In [1]: import numpy as np

In [2]: from numpy import linalg as LA

In [3]: np.set_printoptions(suppress=True, linewidth=120)

In [4]: def rd(a):
   ...:     return np.round(a, 1) + 0
   ...: 

In [5]: W0 = np.loadtxt("arr.csv", delimiter=",")

In [6]: W0
Out[6]: 
array([[ 8.8,  4.1,  7.3, -0.1],
       [ 9. ,  4.2,  7. ,  0.3],
       [ 8.1,  3.8,  7.5, -0.6],
       [ 9.2,  4. ,  7. ,  0. ],
       [ 8.7,  3.7,  6.7, -0.1],
       [ 8.9,  3.9,  7.1,  0.1],
       [ 9.4,  3.9,  6.8, -0.7],
       [ 8.9,  4. ,  7.2, -0.1],
       [ 9.6,  4.5,  7.5,  0.3],
       [ 9. ,  3.7,  6.7, -0.2],
       [ 6.7,  8.9,  7.7,  2.8],
       [ 7.2,  8.6,  8.4,  3.2],
       [ 7.3,  8.8,  7.5,  2.3],
       [ 7.4,  9.2,  8. ,  3.6],
       [ 6.8,  8.8,  7.7,  2.8],
       [ 6.7,  9.3,  7.5,  2.8],
       [ 7.1,  9.2,  8.3,  2.7],
       [ 7. ,  9.4,  7.8,  3.3],
       [ 7. ,  9.1,  7.8,  3.7],
       [ 7.6,  9.2,  8.4,  2.7]])

In [7]: th = np.radians(72)

In [8]: Rm = np.eye(4)

In [9]: Rm[2, 2] = Rm[0, 0] = np.cos(th)

In [10]: Rm[2, 0], Rm[0, 2] = -np.sin(th), np.sin(th)

In [11]: rd(Rm)
Out[11]: 
array([[ 0.3,  0. ,  1. ,  0. ],
       [ 0. ,  1. ,  0. ,  0. ],
       [-1. ,  0. ,  0.3,  0. ],
       [ 0. ,  0. ,  0. ,  1. ]])

In [12]: Y = W0 @ Rm.T

In [13]: rd(np.abs(Y - W0).max(axis=0))
Out[13]: array([ 3. ,  0. , 14.3,  0. ])

In [14]: rd(LA.det(Rm)), rd(np.trace(Rm))
Out[14]: (np.float64(1.0), np.float64(2.6))

In [15]: np.allclose(LA.norm(W0, axis=1), LA.norm(Y, axis=1))
Out[15]: True

In [16]: x = np.array([-5, 0, -4, -2])

In [17]: [p for p in range(1, 25) if np.allclose(LA.matrix_power(Rm, p), np.eye(4))]
Out[17]: [5, 10, 15, 20]

In [18]: rd(Rm.T @ (Rm @ x))
Out[18]: array([-5.,  0., -4., -2.])

In [19]: rd(np.abs(LA.eigvals(Rm)))
Out[19]: array([1., 1., 1., 1.])

In [20]: 4 - LA.matrix_rank(Rm - np.eye(4), tol=1e-8)
Out[20]: np.int64(2)

In [21]: rd(LA.det(Rm))
Out[21]: np.float64(1.0)

In [22]: rd(LA.norm(x)), rd(LA.norm(Rm @ x))
Out[22]: (np.float64(6.7), np.float64(6.7))

In [23]: lab = W0[:, 1] > np.median(W0[:, 1])

In [24]: u = W0[lab].mean(axis=0) - W0[~lab].mean(axis=0)

In [25]: (((W0 - W0.mean(axis=0)) @ u > 0) == lab).mean()
Out[25]: np.float64(1.0)

In [26]: ((W0 - W0.mean(axis=0)) @ u > 0).astype(int)
Out[26]: array([0, 0, 0, 0, 0, 0, 0, 0, 0, 0, 1, 1, 1, 1, 1, 1, 1, 1, 1, 1])

In [27]: np.argsort(-np.abs(u).round(6), kind="stable")
Out[27]: array([1, 3, 0, 2])

In [28]: F = np.load("case1.npy")

In [29]: F
Out[29]: 
array([[1, 0, 0],
       [0, 1, 0],
       [5, 1, 1]])

In [30]: np.allclose(F @ F.T, F.T @ F)
Out[30]: False

In [31]: F @ F
Out[31]: 
array([[ 1,  0,  0],
       [ 0,  1,  0],
       [10,  2,  1]])

In [32]: np.trace(F)
Out[32]: np.int64(3)

In [33]: rd(np.abs(LA.eigvals(F)).max())
Out[33]: np.float64(1.0)

In [34]: np.allclose(F, F.T)
Out[34]: False

In [35]: (F - F.T) / 2
Out[35]: 
array([[ 0. ,  0. , -2.5],
       [ 0. ,  0. , -0.5],
       [ 2.5,  0.5,  0. ]])

In [36]: cent = W0[[10, 19]].astype(float)

In [37]: for _ in range(6):
    ...:     lab = LA.norm(W0[:, None] - cent, axis=-1).argmin(axis=1)
    ...:     cent = np.array([W0[lab == j].mean(axis=0) for j in range(2)])
    ...: 

In [38]: lab
Out[38]: array([0, 0, 0, 0, 0, 0, 0, 0, 0, 0, 1, 1, 1, 1, 1, 1, 1, 1, 1, 1])

In [39]: rd(cent[1] - cent[0])
Out[39]: array([-1.9,  5.1,  0.8,  3.1])

In [40]: np.bincount(lab)
Out[40]: array([10, 10])

In [41]: vals, evecs = LA.eig(F)

In [42]: rd(np.sort(LA.eigvals(F.T)))
Out[42]: array([1., 1., 1.])

In [43]: F @ evecs[:, 0] - vals[0] * evecs[:, 0]
Out[43]: array([0., 0., 0.])

In [44]: rd(np.sort(LA.eigvals(LA.inv(F))))
Out[44]: array([1., 1., 1.])

In [45]: rd(np.sort(LA.eigvals(F @ F)))
Out[45]: array([1., 1., 1.])
